>>> import numpy as np
>>> np.set_printoptions(precision=4, suppress=True, linewidth=160, legacy="1.25")
>>> def rd(a):
...     return np.round(a, 4) + 0
... 
>>> M = np.load("block12.npy")
>>> M
array([[ 2., -5.,  0.],
       [ 5.,  3.,  0.],
       [ 0.,  0.,  5.]])
>>> f = np.array([6, -3, -8])
>>> A2 = M + np.outer(f, np.eye(3)[1])
>>> np.linalg.matrix_rank(A2 - M)
1
>>> rd(np.linalg.det(A2) / np.linalg.det(M)), rd(1 + np.linalg.solve(M, f)[1])
(-0.1613, -0.1613)
>>> rng = np.random.default_rng(82)
>>> A2 = M + rng.integers(-2, 3, (3, 1)) @ rng.integers(-2, 3, (1, 3))
>>> A2
array([[ 4., -3., -1.],
       [ 9.,  7., -2.],
       [ 2.,  2.,  4.]])
>>> rd(np.linalg.svd(A2 - M, compute_uv=False))
array([7.3485, 0.    , 0.    ])
>>> np.linalg.matrix_rank(A2 - M, tol=1e-8)
1
>>> np.abs(A2 - M).sum(axis=1)
array([ 5., 10.,  5.])
>>> arr = np.loadtxt("data.csv", delimiter=",")
>>> rd(arr)
array([[ 1.    ,  0.    ,  0.    ,  0.    ],
       [ 0.    ,  0.809 , -0.5878,  0.    ],
       [ 0.    ,  0.5878,  0.809 ,  0.    ],
       [ 0.    ,  0.    ,  0.    ,  1.    ]])
>>> # splits into 3 blocks
>>> A2 = arr + rng.integers(-2, 3, (4, 1)) @ rng.integers(-2, 3, (1, 4))
>>> rd(A2)
array([[ 5.    ,  4.    ,  0.    , -2.    ],
       [ 4.    ,  4.809 , -0.5878, -2.    ],
       [ 2.    ,  2.5878,  0.809 , -1.    ],
       [ 0.    ,  0.    ,  0.    ,  1.    ]])
>>> A2 - arr
array([[ 4.,  4.,  0., -2.],
       [ 4.,  4.,  0., -2.],
       [ 2.,  2.,  0., -1.],
       [ 0.,  0.,  0.,  0.]])
>>> J = np.load("arr.npy")
>>> J
array([[ 21.1236,  29.2897, -10.1518],
       [ 17.6612,  29.5699, -10.3154],
       [ 19.0218,  30.1099,  -8.8977],
       [ 20.7819,  30.6759, -12.1927],
       [ 18.9752,  30.1803,  -9.1627],
       [ 18.0001,  30.2218, -11.0459],
       [ 18.8019,  30.6961,  -8.4993],
       [ 17.9562,  28.0665,  -9.3306],
       [ 19.5768,  26.629 ,  -7.7078],
       [ 18.2897,  30.2428, -10.3007],
       [ 19.4439,  30.6439, -10.1381],
       [ 18.583 ,  29.4285,  -9.1681],
       [ 20.656 ,  29.4003,  -8.9036],
       [ 20.8297,  30.2414,  -9.6833],
       [ 21.6196,  29.0448, -10.4178],
       [ 19.3887,  28.8594, -10.3023],
       [ 20.3937,  29.6023, -11.2551],
       [ 18.8179,  28.3426,  -6.5211],
       [ 20.2624,  30.0868, -10.4693],
       [ 19.8328,  30.5047, -11.5139],
       [ 19.28  ,  29.3212, -10.3862],
       [ 20.5743,  31.0774,  -9.1036],
       [ 21.3308,  29.7771,  -9.4503],
       [ 20.5237,  29.6702, -10.9648],
       [ 19.7554,  29.2738, -10.8036],
       [ 17.7409,  29.3815,  -9.6461]])
>>> cent = J[[3, 9]].astype(float)
>>> for _ in range(4):
...     z = np.linalg.norm(J[:, None] - cent, axis=-1).argmin(axis=1)
...     cent = np.array([J[z == j].mean(axis=0) for j in range(2)])
... 
>>> z
array([0, 1, 1, 0, 1, 1, 1, 1, 1, 1, 0, 1, 0, 0, 0, 1, 0, 1, 0, 0, 1, 0, 0, 0, 0, 1])
>>> np.bincount(z)
array([13, 13])
>>> np.abs(cent[1] - cent[0]).argmax()
0
>>> f = np.array([-2, 3])
>>> rd(np.convolve(J[14], f))
array([-43.2392,   6.7692, 107.97  , -31.2534])
>>> rd(np.cross(J[14, :3], J[1, :3]))
array([  8.4446,  39.024 , 126.3234])
>>> rd(np.correlate(J[14], J[1], "full"))
array([-223.0148,  339.6807, 1348.1437,  204.9127, -183.9908])
>>> np.abs(J).max()
31.0774
>>> rd(J.sum(axis=0))
array([ 509.2212,  770.3378, -256.3318])
>>> np.unravel_index(np.abs(J).argmax(), J.shape)
(21, 1)
>>> rd(J.mean(axis=0))
array([19.5854, 29.6284, -9.8589])
>>> F = np.loadtxt("m.csv", delimiter=",")
>>> rd(F)
array([[ 0.537 , -0.2778, -0.463 , -0.6481],
       [-0.2778,  0.8333, -0.2778, -0.3889],
       [-0.463 , -0.2778,  0.537 , -0.6481],
       [-0.6481, -0.3889, -0.6481,  0.0926]])
>>> O = F.astype(float).copy()
>>> for j in range(4):
...     O[:, j] -= O[:, :j] @ (O[:, :j].T @ O[:, j])
...     O[:, j] /= np.linalg.norm(O[:, j])
... 
>>> rd(O)
array([[ 0.537 , -0.2778, -0.463 , -0.6481],
       [-0.2778,  0.8333, -0.2778, -0.3889],
       [-0.463 , -0.2778,  0.537 , -0.6481],
       [-0.6481, -0.3889, -0.6481,  0.0926]])
>>> O, vecs = np.linalg.qr(F[:, :1])[0], np.linalg.qr(F[:, 1:])[0]
>>> s = np.linalg.svd(O.T @ vecs, compute_uv=False)
>>> (s > 0.9).sum()
0
>>> vec = np.array([0, 0, 0, 1])
>>> rd(np.linalg.inv(F))
array([[ 0.537 , -0.2778, -0.463 , -0.6481],
       [-0.2778,  0.8333, -0.2778, -0.3889],
       [-0.463 , -0.2778,  0.537 , -0.6481],
       [-0.6481, -0.3889, -0.6481,  0.0926]])
>>> [p for p in range(1, 25) if np.allclose(np.linalg.matrix_power(F, p), np.eye(4))]
[2, 4, 6, 8, 10, 12, 14, 16, 18, 20, 22, 24]
>>> rd(np.linalg.eigvalsh(F).min())
-1.0
>>> np.all(np.linalg.eigvalsh(F) > 0)
False
>>> [round(float(np.linalg.det(F[:i, :i])), 2) + 0 for i in range(1, 5)]
[0.54, 0.37, -0.09, -1.0]
>>> mat = np.load("layer12.npy")
>>> mat
array([[-2, 10, -4,  2],
       [-3,  9, -5,  1]])
>>> np.linalg.matrix_rank(mat, rtol=0.1)
1
>>> np.argsort(-np.linalg.norm(mat, axis=0).round(6), kind="stable")[:3]
array([1, 2, 0])
>>> z = rng.permutation(4)
>>> z
array([1, 2, 3, 0])
>>> A2 = F[z][:, z]
>>> rd(np.trace(A2))
2.0
>>> rd(np.sort(np.abs(np.linalg.eigvals(A2))))
array([1., 1., 1., 1.])
>>> f, r1 = mat[0], mat[1]
>>> f @ f
124
>>> f @ r1
118
>>> p = (f @ r1) / (f @ f) * f
>>> rd(p)
array([-1.9032,  9.5161, -3.8065,  1.9032])
>>> rd(r1 - p)
array([-1.0968, -0.5161, -1.1935, -0.9032])
>>> W = np.array([[1, -1, -2], [3, 0, -2], [2, -1, 2], [-2, 3, -1]])
>>> coef = np.array([9, 9, 1])
>>> act = np.maximum(mat @ W + coef, 0)
>>> (act > 0).mean(axis=0)
array([1., 1., 0.])
>>> np.linalg.matrix_rank(act)
2
>>> cent = np.array([[-7, 5], [0, 9], [5, -1]])
>>> (act @ cent).round(6).argmax(axis=1)
array([1, 1])
>>> act @ cent
array([[-175,  314],
       [-147,  285]])
>>> vec = np.array([0, -1, 0, -1])
>>> h1 = np.maximum(mat @ vec, 0)
>>> mat * (h1 > 1e-9)[:, None]
array([[0, 0, 0, 0],
       [0, 0, 0, 0]])
>>> mat.T @ h1
array([0, 0, 0, 0])
>>> K = np.load("case15.npy")
>>> K
array([[ 5,  5,  5],
       [ 5, 10, 10],
       [ 5, 10, 15]])
>>> np.trace(K)
30
>>> (K - K.T) / 2
array([[0., 0., 0.],
       [0., 0., 0.],
       [0., 0., 0.]])
>>> K @ K
array([[ 75, 125, 150],
       [125, 225, 275],
       [150, 275, 350]])
>>> rd(np.sort(np.abs(np.linalg.eigvals(K))))
array([ 1.5399,  3.2155, 25.2446])
>>> np.allclose(K, K.T)
True
>>> vals, vecs = np.linalg.eigh(K)
>>> vals.sum(), np.trace(K)
(30.0, 30)
>>> np.abs(vecs[:, -1]).round(6).argmax()
2
>>> rd(np.linalg.eigvalsh(K @ K))
array([  2.3713,  10.3396, 637.2892])
>>> (vals > 1e-8).sum(), (vals < -1e-8).sum()
(3, 0)
>>> rd(vecs @ np.diag(vals) @ vecs.T)
array([[ 5.,  5.,  5.],
       [ 5., 10., 10.],
       [ 5., 10., 15.]])
>>> rd(vecs.T @ vecs)
array([[1., 0., 0.],
       [0., 1., 0.],
       [0., 0., 1.]])
>>> W0 = np.load("mat.npy")
>>> W0
array([[ 0,  0,  5],
       [ 0, 12,  0],
       [ 0,  2,  0],
       [ 0,  2,  0],
       [ 0,  0, 11],
       [ 0,  0, 19],
       [ 0,  0, 13],
       [ 0,  0, 19],
       [ 0, 12,  0],
       [ 0, 12,  0],
       [ 0, 10,  0],
       [ 0,  0, 15],
       [ 0,  0,  3],
       [ 0,  0,  7],
       [ 0,  2,  0],
       [ 0,  0, 17],
       [ 0, 14,  0],
       [ 0, 14,  0],
       [ 0,  0,  1],
       [ 0,  6,  0],
       [ 0,  0,  3],
       [ 0,  2,  0]])
>>> G = W0.T @ W0
>>> G
array([[   0,    0,    0],
       [   0,  976,    0],
       [   0,    0, 1619]])
>>> np.trace(G), (W0 ** 2).sum()
(2595, 2595)
>>> np.diag(G)
array([   0,  976, 1619])
>>> rd(np.linalg.eigvalsh(G)[::-1])
array([1619.,  976.,    0.])
>>> Uu, s, VT = np.linalg.svd(W0)
>>> vecs = VT[:(s > 1e-8).sum()]
>>> vec = W0[16] + -2 * W0[9] + rng.integers(2) * np.eye(3)[0]
>>> vec
array([  1., -10.,   0.])
>>> np.linalg.matrix_rank(np.vstack([W0, vec]))
3
>>> vecs.T @ vecs
array([[0., 0., 0.],
       [0., 1., 0.],
       [0., 0., 1.]])
>>> np.allclose(vecs.T @ vecs @ vec, vec)
False
>>> W0.T @ W0
array([[   0,    0,    0],
       [   0,  976,    0],
       [   0,    0, 1619]])
>>> rd(np.linalg.svd(W0, compute_uv=False))
array([40.2368, 31.241 ,  0.    ])
>>> A2 = np.array([[-2, 0], [2, -3], [-3, -1]])
>>> np.einsum("ik,kj->ji", W0, A2)
array([[-15,  24,   4,   4, -33, -57, -39, -57,  24,  24,  20, -45,  -9, -21,   4, -51,  28,  28,  -3,  12,  -9,   4],
       [ -5, -36,  -6,  -6, -11, -19, -13, -19, -36, -36, -30, -15,  -3,  -7,  -6, -17, -42, -42,  -1, -18,  -3,  -6]])
>>> W0 @ A2
array([[-15,  -5],
       [ 24, -36],
       [  4,  -6],
       [  4,  -6],
       [-33, -11],
       [-57, -19],
       [-39, -13],
       [-57, -19],
       [ 24, -36],
       [ 24, -36],
       [ 20, -30],
       [-45, -15],
       [ -9,  -3],
       [-21,  -7],
       [  4,  -6],
       [-51, -17],
       [ 28, -42],
       [ 28, -42],
       [ -3,  -1],
       [ 12, -18],
       [ -9,  -3],
       [  4,  -6]])
>>> np.linalg.matrix_rank(np.vstack([W0, A2.T]))
3
>>> np.einsum("ij,ij->i", W0, W0)
array([ 25, 144,   4,   4, 121, 361, 169, 361, 144, 144, 100, 225,   9,  49,   4, 289, 196, 196,   1,  36,   9,   4])
>>> m1 = np.array([[-2, 1, 1], [2, -1, -1]])
>>> m1
array([[-2,  1,  1],
       [ 2, -1, -1]])
>>> # column 2 repeats column 1
>>> A2 = m1 + rng.integers(-2, 3, (2, 1)) @ rng.integers(-2, 3, (1, 3))
>>> A2
array([[-2,  1,  1],
       [ 2, -1, -3]])
>>> rd(np.linalg.svd(A2 - m1, compute_uv=False))
array([2., 0.])
>>> t3 = np.stack([m1, 4 * m1, m1[::-1]])
>>> (t3 @ m1.T).shape
(3, 2, 2)
>>> t3.sum(axis=0)
array([[-8,  4,  4],
       [ 8, -4, -4]])
>>> np.linalg.matrix_rank(t3)
array([1, 1, 1])
>>> rd(np.linalg.norm(t3, axis=(1, 2)))
array([ 3.4641, 13.8564,  3.4641])
